>>> import numpy as np
>>> np.set_printoptions(precision=2, suppress=True, linewidth=160, floatmode="fixed")
>>> def rd(a):
...     return np.round(a, 2) + 0
... 
>>> B = np.array([[3, 5], [-5, 9]])
>>> E = np.kron(np.eye(2, dtype=int), B)
>>> print(E)
[[ 3  5  0  0]
 [-5  9  0  0]
 [ 0  0  3  5]
 [ 0  0 -5  9]]
>>> print(np.flatnonzero(np.linalg.matrix_power((E != 0) + (E.T != 0) + np.eye(4), 4)[0]))
[0 1]
>>> print(rd(np.linalg.det(E)))
2704.0
>>> print(rd(np.linalg.det(E.T)))
2704.0
>>> print(rd(np.linalg.det(2 * E)), rd(np.linalg.det(E)))
43264.0 2704.0
>>> print(rd(np.linalg.det(E[::-1])))
2704.0
>>> print(np.einsum("ii->", E))
24
>>> x0 = np.array([-3, -2, 0, 3])
>>> rhs = E @ x0
>>> print(rhs)
[-19  -3  15  27]
>>> print(rd(np.linalg.solve(E, E[:, 1])))
[0.00 1.00 0.00 0.00]
>>> print(rd(np.linalg.solve(E, rhs)))
[-3.00 -2.00  0.00  3.00]
>>> print(rd(np.linalg.solve(E, rhs + E[:, 0])))
[-2.00 -2.00  0.00  3.00]
>>> print(rd(np.linalg.solve(E, -2 * rhs)))
[ 6.00  4.00  0.00 -6.00]
>>> J = np.load("dump.npy")
>>> print(J)
[[-4 -1 -4 -4]
 [-1 -4 -1 -4]
 [-4 -1 -4 -1]
 [-4 -4 -1 -4]]
>>> evals, V = np.linalg.eig(J)
>>> print(rd(J @ V[:, 0] - evals[0] * V[:, 0]))
[0.00 0.00 0.00 0.00]
>>> print(rd(np.prod(evals)))
-135.0
>>> print(rd(evals))
[-11.72  -4.85   1.85  -1.28]
>>> evals, V = np.linalg.eigh(J)
>>> x0 = np.array([-6, -1, 9, 8])
>>> print(rd(x0 @ J @ x0 / (x0 @ x0)), rd(evals[0]), rd(evals[-1]))
0.08 -11.72 1.85
>>> print(np.einsum("ij,ji->", J, J))
166
>>> print(rd(np.linalg.det(J.T)))
-135.0
>>> print(rd(np.poly(J)))
[   1.00   16.00   45.00  -72.00 -135.00]
>>> print(np.einsum("ii->", J))
-16
>>> B = np.array([[3, 1, 3, 2], [0, 1, 3, -3], [0, -3, 3, -1]])
>>> M = B.T @ B
>>> print(M)
[[ 9  3  9  6]
 [ 3 11 -3  2]
 [ 9 -3 27 -6]
 [ 6  2 -6 14]]
>>> print(np.argsort(-np.linalg.norm(M, axis=0).round(6), kind="stable")[:3])
[2 3 0]
>>> print(np.linalg.matrix_rank(M, rtol=0.1))
3
>>> X = np.load("run18.npy")
>>> print(rd(X))
[[ -5.77   7.40 -25.21 -21.36 -14.39]
 [ -4.62   4.74 -14.01 -10.93  -8.00]
 [ -2.82   1.77  -4.37  -2.49  -2.66]
 [ -1.45   0.47  -1.31  -0.34  -0.96]
 [ -0.57   0.07  -0.40  -0.02  -0.35]
 [  0.56   0.07   0.40   0.02   0.42]
 [  1.13   0.29   0.92   0.16   1.01]
 [  2.08   0.96   2.38   0.99   2.53]
 [  2.37   1.24   3.05   1.47   3.18]
 [  4.74   5.00  15.03  11.87  13.57]
 [  4.83   5.18  15.74  12.52  14.16]
 [  5.99   7.97  27.86  23.86  23.89]]
>>> rng = np.random.default_rng(80440)
>>> lab = rng.permutation(4)
>>> print(lab)
[1 2 3 0]
>>> B = E[lab][:, lab]
>>> print(rd(np.linalg.det(B)), rd(np.linalg.det(E[lab])))
2704.0 -2704.0
>>> print(rd(np.sort(np.abs(np.linalg.eigvals(B)))))
[7.21 7.21 7.21 7.21]
>>> mat = np.load("w.npy")
>>> print(mat)
[[11.00  0.00  6.00 -3.00  0.00 -3.00]
 [ 0.00  2.00  0.00  0.00  0.00  0.00]
 [ 6.00  0.00  6.00 -2.00  0.00 -2.00]
 [-3.00  0.00 -2.00  3.00  0.00  1.00]
 [ 0.00  0.00  0.00  0.00  2.00  0.00]
 [-3.00  0.00 -2.00  1.00  0.00  3.00]]
>>> B = np.linalg.inv(mat)
>>> print(rd(np.linalg.det(mat) * np.linalg.det(B)))
1.0
>>> print(np.allclose(B, mat.T))
False
>>> print(rd(mat @ B))
[[1.00 0.00 0.00 0.00 0.00 0.00]
 [0.00 1.00 0.00 0.00 0.00 0.00]
 [0.00 0.00 1.00 0.00 0.00 0.00]
 [0.00 0.00 0.00 1.00 0.00 0.00]
 [0.00 0.00 0.00 0.00 1.00 0.00]
 [0.00 0.00 0.00 0.00 0.00 1.00]]
